$ python3 -q
>>> import numpy as np
>>> np.set_printoptions(precision=2, suppress=True, linewidth=200, sign=" ")
>>> X = np.array([[-3, 3, -2, 1, -2, -1, -1, 0],
...     [0, 2, 3, 2, 1, 3, -2, 2],
...     [-2, 1, -2, -2, 1, -1, 1, 1],
...     [-1, -3, -1, -3, 0, 0, -2, 1],
...     [1, 0, 2, 0, 2, -3, 2, 2],
...     [-1, 1, -1, -1, 0, 3, -1, -3],
...     [0, 2, -1, -2, -1, 3, -1, 3],
...     [3, -1, -1, 2, 1, -3, 3, 0]])
>>> X
array([[-3,  3, -2,  1, -2, -1, -1,  0],
       [ 0,  2,  3,  2,  1,  3, -2,  2],
       [-2,  1, -2, -2,  1, -1,  1,  1],
       [-1, -3, -1, -3,  0,  0, -2,  1],
       [ 1,  0,  2,  0,  2, -3,  2,  2],
       [-1,  1, -1, -1,  0,  3, -1, -3],
       [ 0,  2, -1, -2, -1,  3, -1,  3],
       [ 3, -1, -1,  2,  1, -3,  3,  0]])
>>> gram = X.T @ X
>>> np.allclose(gram, gram.T)
True
>>> vec = np.array([3, 3, -3, -1, -3, 3, 1, -1])
>>> y = X @ vec
>>> coef, lr = np.zeros(8), 1 / np.linalg.norm(X, 2) ** 2
>>> for i in range(250):
...     coef -= lr * X.T @ (X @ coef - y)
...     if i % 50 == 0: print(i, round(np.linalg.norm(X @ coef - y), 2))
... 
0 19.01
50 0.8
100 0.41
150 0.31
200 0.26
>>> coef
array([ 2.78,  2.83, -2.97, -0.89, -3.08,  3.16,  1.26, -0.92])
>>> A2 = np.array([[1, 4, -4],
...     [9, 9, -2],
...     [-4, -3, -7],
...     [-2, 3, -7],
...     [-7, -8, -5],
...     [7, 9, 6],
...     [8, 1, 5],
...     [1, 0, -8]])
>>> np.einsum("ik,kj->ji", X, A2)
array([[ 29,   2,  14, -33, -24,  24,  49, -10],
       [ 30,  32, -15, -39, -43,  31,  49, -20],
       [ 12, -52,  20,  20, -52,  53,  11, -25]])
>>> np.linalg.matrix_rank(X @ A2)
np.int64(3)
>>> np.einsum("ik,kj->ij", X, A2)
array([[ 29,  30,  12],
       [  2,  32, -52],
       [ 14, -15,  20],
       [-33, -39,  20],
       [-24, -43, -52],
       [ 24,  31,  53],
       [ 49,  49,  11],
       [-10, -20, -25]])
>>> np.linalg.matrix_rank(np.vstack([X, A2.T]))
np.int64(8)
>>> X @ A2
array([[ 29,  30,  12],
       [  2,  32, -52],
       [ 14, -15,  20],
       [-33, -39,  20],
       [-24, -43, -52],
       [ 24,  31,  53],
       [ 49,  49,  11],
       [-10, -20, -25]])
